$ python3 -q
>>> import numpy as np
>>> import numpy.linalg as la
>>> np.set_printoptions(precision=2, suppress=True, linewidth=140)
>>> M = np.loadtxt("a.csv", delimiter=",")
>>> M
array([[ 0.43,  0.46,  0.68],
       [-0.31, -0.5 , -0.67],
       [-0.77, -1.02, -1.37],
       [ 0.01, -0.03,  0.04],
       [-0.02,  0.09, -0.06],
       [-0.43, -0.48, -0.72],
       [-0.85, -1.  , -1.33],
       [-0.79, -0.97, -1.43],
       [ 0.44,  0.51,  0.71],
       [ 0.43,  0.53,  0.73],
       [-0.88, -0.89, -1.41],
       [-0.85, -0.97, -1.43],
       [-0.11,  0.02,  0.01],
       [-0.02,  0.05,  0.01],
       [ 0.43,  0.55,  0.81],
       [ 0.86,  0.97,  1.44],
       [ 0.71,  1.  ,  1.36],
       [ 0.  ,  0.05,  0.03],
       [-0.78, -0.99, -1.46],
       [ 0.84,  1.  ,  1.32],
       [ 0.  ,  0.04,  0.01],
       [ 0.49,  0.46,  0.73],
       [ 0.83,  0.98,  1.42],
       [-0.78, -0.96, -1.4 ],
       [-0.49, -0.53, -0.67]])
>>> D = la.norm(M[:, None] - M[None], axis=-1)
>>> D[:5, :5]
array([[0.  , 1.81, 2.8 , 0.91, 0.94],
       [1.81, 0.  , 0.99, 0.91, 0.9 ],
       [2.8 , 0.99, 0.  , 1.89, 1.87],
       [0.91, 0.91, 1.89, 0.  , 0.16],
       [0.94, 0.9 , 1.87, 0.16, 0.  ]])
>>> la.matrix_rank(D ** 2)
np.int64(5)
>>> (D + 1e9 * np.eye(25)).round(6).argmin(axis=1)
array([ 8,  5, 23, 20, 13, 24,  2, 23,  9,  8, 11,  7, 13, 20,  9, 22, 22, 20,  7, 22, 13,  8, 15,  7,  5])
>>> D.mean(axis=1).argmax()
np.int64(15)
>>> Ac = M - M.mean(axis=0)
>>> Uu, sig, Vt = la.svd(Ac, full_matrices=False)
>>> np.searchsorted(np.cumsum(sig ** 2) / (sig ** 2).sum(), 0.9) + 1
np.int64(1)
>>> round(float((sig ** 2).sum() ** 2 / (sig ** 4).sum()), 2)
1.0
>>> [round(float(x), 2) for x in la.svd(M, compute_uv=False)[:3]]
[6.85, 0.26, 0.19]
>>> round(np.log10(la.cond(M)))
2
>>> la.cond(M) > 100
np.False_
>>> X = np.loadtxt("out8.csv", delimiter=",")
>>> X
array([[-0.03,  0.34, -0.91, -0.22],
       [-0.81, -0.22, -0.18,  0.52],
       [ 0.5 ,  0.2 , -0.13,  0.83],
       [-0.3 ,  0.89,  0.34,  0.02]])
>>> np.unravel_index(np.abs(X).argmax(), X.shape)
(np.int64(0), np.int64(2))
>>> la.svd(X, compute_uv=False)
array([1., 1., 1., 1.])
>>> X - X[0]
array([[ 0.  ,  0.  ,  0.  ,  0.  ],
       [-0.78, -0.56,  0.73,  0.73],
       [ 0.53, -0.14,  0.78,  1.05],
       [-0.28,  0.55,  1.25,  0.24]])
>>> X.sum(axis=1)
array([-0.81, -0.69,  1.4 ,  0.95])
>>> round(np.abs(X).max(), 2)
np.float64(0.91)
>>> X.shape
(4, 4)
>>> np.diff(X, axis=0)
array([[-0.78, -0.56,  0.73,  0.73],
       [ 1.31,  0.42,  0.05,  0.31],
       [-0.81,  0.69,  0.47, -0.81]])
>>> M2 = np.array([[1, 2], [1, -6]])
>>> m1 = np.tile(M2, (2, 2))
>>> m1
array([[ 1,  2,  1,  2],
       [ 1, -6,  1, -6],
       [ 1,  2,  1,  2],
       [ 1, -6,  1, -6]])
>>> la.matrix_power(m1, 2)
array([[  6, -20,   6, -20],
       [-10,  76, -10,  76],
       [  6, -20,   6, -20],
       [-10,  76, -10,  76]])
>>> round(float(la.det(m1)), 2)
0.0
>>> np.trace(m1)
np.int64(-10)
>>> rng = np.random.default_rng(6068)
>>> z = rng.permutation(4)
>>> z
array([3, 1, 0, 2])
>>> M2 = m1[z][:, z]
>>> np.trace(M2)
np.int64(-10)
>>> np.allclose(M2, m1)
False
>>> np.round(np.sort(np.abs(la.eigvals(M2))), 2) + 0
array([ 0.  ,  0.  ,  2.55, 12.55])
>>> Uu, sig, Vt = la.svd(m1)
>>> evecs = Vt[:(sig > 1e-8).sum()]
>>> vec = m1[3] + -1 * m1[1] + rng.integers(2) * np.eye(4)[2]
>>> vec
array([0., 0., 0., 0.])
>>> np.diag(evecs.T @ evecs)
array([0.5, 0.5, 0.5, 0.5])
>>> np.round(evecs.T @ evecs, 2) + 0
array([[0.5, 0. , 0.5, 0. ],
       [0. , 0.5, 0. , 0.5],
       [0.5, 0. , 0.5, 0. ],
       [0. , 0.5, 0. , 0.5]])
>>> np.allclose(evecs.T @ evecs @ vec, vec)
True
>>> feats = np.load("sample0.npy")
>>> feats
array([[0, 2, 1, 2],
       [2, 0, 2, 1],
       [8, 2, 9, 6]])
>>> Uu, sig, Vt = la.svd(feats)
>>> np.argmax(sig[:-1] / (sig[1:] + 1e-6)) + 1
np.int64(2)
>>> M2 = Uu[:, :2] @ np.diag(sig[:2]) @ Vt[:2]
>>> M2.round(2) + 0
array([[0., 2., 1., 2.],
       [2., 0., 2., 1.],
       [8., 2., 9., 6.]])
>>> la.matrix_rank(M2)
np.int64(2)
>>> round(float(la.norm(feats - M2, 2)), 2), round(sig[2], 2)
(0.0, np.float64(0.0))
>>> np.abs(np.diag(la.qr(m1)[1])) > 1e-9
array([ True,  True, False, False])
>>> m1 @ la.pinv(m1) @ m1
array([[ 1.,  2.,  1.,  2.],
       [ 1., -6.,  1., -6.],
       [ 1.,  2.,  1.,  2.],
       [ 1., -6.,  1., -6.]])
>>> r = la.matrix_rank(feats)
>>> r
np.int64(2)
>>> ns = la.svd(feats)[2][r:].T
>>> [int(la.matrix_rank(feats[:i])) for i in range(1, len(feats) + 1)]
[1, 2, 2]
>>> z = rng.integers(0, 3, 3)
>>> A = (z[:, None] == z) * 5 + np.eye(3)
>>> A
array([[6., 0., 0.],
       [0., 6., 5.],
       [0., 5., 6.]])
>>> vec = np.array([-5, 2, 2])
>>> (A @ vec).argmax()
np.int64(1)
>>> la.norm(A @ vec) <= la.norm(A, 2) * la.norm(vec) + 1e-9
np.True_
>>> A * vec
array([[-30.,   0.,   0.],
       [ -0.,  12.,  10.],
       [ -0.,  10.,  12.]])
>>> A @ np.ones(3)
array([ 6., 11., 11.])
>>> r0, r1 = A[2], A[1]
>>> r0 @ r1
np.float64(60.0)
>>> p = (r0 @ r1) / (r0 @ r0) * r0
>>> la.matrix_rank(np.outer(r0, r1))
np.int64(1)
>>> p
array([0.  , 4.92, 5.9 ])
>>> round(float(la.norm(r0 + r1) ** 2 + la.norm(r0 - r1) ** 2), 2)
244.0
>>> w, evecs = la.eig(A)
>>> np.sort(la.eigvals(A.T))
array([ 1.,  6., 11.])
>>> np.sort(la.eigvals(la.inv(A)))
array([0.09, 0.17, 1.  ])
>>> vec = np.array([2, -2, -1])
>>> rhs = A @ vec
>>> rhs
array([ 12., -17., -16.])
>>> la.solve(A, rhs + A[:, 1])
array([ 2., -1., -1.])
>>> np.round(la.solve(A.T, A[1]), 2) + 0
array([0., 1., 0.])
>>> la.solve(A, 5 * rhs)
array([ 10., -10.,  -5.])
>>> la.solve(A, rhs)
array([ 2., -2., -1.])
>>> M2 = np.array([[0, -2, 1], [-2, -2, 2], [0, 0, -2]])
>>> Z = np.array([[0]])
>>> K = np.block([[M2, np.array([[-1], [0], [-2]])], [np.zeros((1, 3)), Z]])
>>> K
array([[ 0., -2.,  1., -1.],
       [-2., -2.,  2.,  0.],
       [ 0.,  0., -2., -2.],
       [ 0.,  0.,  0.,  0.]])
>>> M2 = np.array([[-3, 1], [1, -1], [4, 3], [5, 2]])
>>> np.einsum("ik,kj->ji", K, M2)
array([[ -3.,  12., -18.,   0.],
       [  3.,   6., -10.,   0.]])
>>> la.matrix_rank(K @ M2)
np.int64(2)
>>> M2.T @ K.T
array([[ -3.,  12., -18.,   0.],
       [  3.,   6., -10.,   0.]])
>>> Uu, sig, Vt = la.svd(K)
>>> evecs = Vt[:(sig > 1e-8).sum()]
>>> vec = K[0] + -1 * K[1] + rng.integers(2) * np.eye(4)[2]
>>> vec
array([ 2.,  0., -1., -1.])
>>> round(la.norm(vec - evecs.T @ evecs @ vec), 2)
np.float64(0.0)
>>> np.round(evecs.T @ evecs, 2) + 0
array([[ 1.  ,  0.  ,  0.  ,  0.  ],
       [ 0.  ,  0.67, -0.33,  0.33],
       [ 0.  , -0.33,  0.67,  0.33],
       [ 0.  ,  0.33,  0.33,  0.67]])
>>> arr = np.loadtxt("dump.csv", delimiter=",")
>>> arr
array([[-0.19, -0.63, -0.27, -0.71],
       [ 0.51, -0.69,  0.39,  0.33],
       [ 0.83,  0.31, -0.2 , -0.41],
       [ 0.09, -0.19, -0.85,  0.47]])
>>> z = rng.permutation(4)
>>> M2 = arr[:, z] * rng.choice([-1, 1], 4)
>>> M2
array([[ 0.63, -0.27,  0.19, -0.71],
       [ 0.69,  0.39, -0.51,  0.33],
       [-0.31, -0.2 , -0.83, -0.41],
       [ 0.19, -0.85, -0.09,  0.47]])
>>> Uu, _, Vt = la.svd(arr.T @ M2)
>>> np.round(Uu @ Vt, 2) + 0
array([[ 0.,  0., -1.,  0.],
       [-1.,  0.,  0.,  0.],
       [ 0.,  1.,  0.,  0.],
       [ 0.,  0.,  0.,  1.]])
>>> z
array([1, 2, 0, 3])
>>> np.round(la.lstsq(arr, M2)[0], 2) + 0
array([[ 0.,  0., -1.,  0.],
       [-1.,  0.,  0.,  0.],
       [ 0.,  1.,  0.,  0.],
       [ 0.,  0.,  0.,  1.]])
>>> np.round(arr @ arr.T, 2) + 0
array([[1., 0., 0., 0.],
       [0., 1., 0., 0.],
       [0., 0., 1., 0.],
       [0., 0., 0., 1.]])
>>> round(float(arr[:, 2] @ arr[:, 0]), 2)
0.0
>>> np.round(arr.T @ arr, 2) + 0
array([[1., 0., 0., 0.],
       [0., 1., 0., 0.],
       [0., 0., 1., 0.],
       [0., 0., 0., 1.]])
>>> la.norm(arr, axis=0)
array([1., 1., 1., 1.])
>>> la.pinv(arr)
array([[-0.19,  0.51,  0.83,  0.09],
       [-0.63, -0.69,  0.31, -0.19],
       [-0.27,  0.39, -0.2 , -0.85],
       [-0.71,  0.33, -0.41,  0.47]])
>>> E = np.loadtxt("layer1.csv", delimiter=",")
>>> E
array([[ 8.,  5.,  0.,  7.],
       [ 5., 10.,  8.,  9.],
       [ 0.,  8.,  4.,  7.],
       [ 7.,  9.,  7.,  0.]])
>>> proj = np.triu(np.array([[-3, -1, -1, 1], [2, -2, 1, 1], [2, 1, 1, -1], [1, -1, -2, 3]]), 1) + np.eye(4)
>>> M2 = proj @ E @ la.inv(proj)
>>> la.matrix_rank(M2)
np.int64(4)
>>> w, evecs = la.eigh(E)
>>> vec = np.array([0, -3, 0, 3])
>>> vec @ E @ vec
np.float64(-72.0)
>>> vec @ E @ vec / (vec @ vec), round(w[0], 2), round(float(w[-1]), 2)
(np.float64(-4.0), np.float64(-7.69), 24.57)
>>> evecs * np.maximum(w, 0) @ evecs.T
array([[ 8.88,  5.16,  1.22,  4.97],
       [ 5.16, 11.12,  7.61,  7.65],
       [ 1.22,  7.61,  6.03,  4.73],
       [ 4.97,  7.65,  4.73,  5.58]])
>>> evecs * np.abs(w) @ evecs.T
array([[ 9.76,  5.31,  2.44,  2.94],
       [ 5.31, 12.24,  7.22,  6.31],
       [ 2.44,  7.22,  8.06,  2.46],
       [ 2.94,  6.31,  2.46, 11.16]])
>>> la.eigvalsh(E[1:, 1:])
array([-6.08, -1.48, 21.56])
>>> (np.sign(evecs[:, -1].round(6)) == np.sign(evecs[0, -1].round(6))).astype(int)
array([1, 1, 1, 1])
>>> Uu, sig, Vt = la.svd(K)
>>> sig
array([4.13, 2.73, 1.23, 0.  ])
>>> M2 = Uu[:, :3] @ np.diag(sig[:3]) @ Vt[:3]
>>> np.round(la.norm(K - M2, 2), 2), sig[3]
(np.float64(0.0), np.float64(0.0))
>>> la.matrix_rank(K, rtol=0.05)
np.int64(3)
>>> round(float(np.abs(K - M2).max()), 2)
0.0
>>> vec = np.array([2, 1, 1, 1])
>>> rhs = E @ vec
>>> beta, lr = np.zeros(4), 1 / la.norm(E, 2) ** 2
>>> for i in range(50):
...     beta -= lr * E.T @ (E @ beta - rhs)
...     if i % 10 == 0: print(i, round(la.norm(E @ beta - rhs), 2))
... 
0 7.02
10 3.06
20 1.53
30 1.02
40 0.86
>>> np.round(la.cond(E), 2)
np.float64(12.79)
>>> np.round(la.det(E[::-1]), 2)
np.float64(2553.0)
>>> np.kron(np.eye(2, dtype=int), E)
array([[ 8.,  5.,  0.,  7.,  0.,  0.,  0.,  0.],
       [ 5., 10.,  8.,  9.,  0.,  0.,  0.,  0.],
       [ 0.,  8.,  4.,  7.,  0.,  0.,  0.,  0.],
       [ 7.,  9.,  7.,  0.,  0.,  0.,  0.,  0.],
       [ 0.,  0.,  0.,  0.,  8.,  5.,  0.,  7.],
       [ 0.,  0.,  0.,  0.,  5., 10.,  8.,  9.],
       [ 0.,  0.,  0.,  0.,  0.,  8.,  4.,  7.],
       [ 0.,  0.,  0.,  0.,  7.,  9.,  7.,  0.]])
>>> np.einsum("ij,ji->", E, E)
np.float64(716.0)
>>> np.poly(E)
array([   1.,  -22., -116., 1194., 2553.])
>>> np.einsum("ii->", E)
np.float64(22.0)
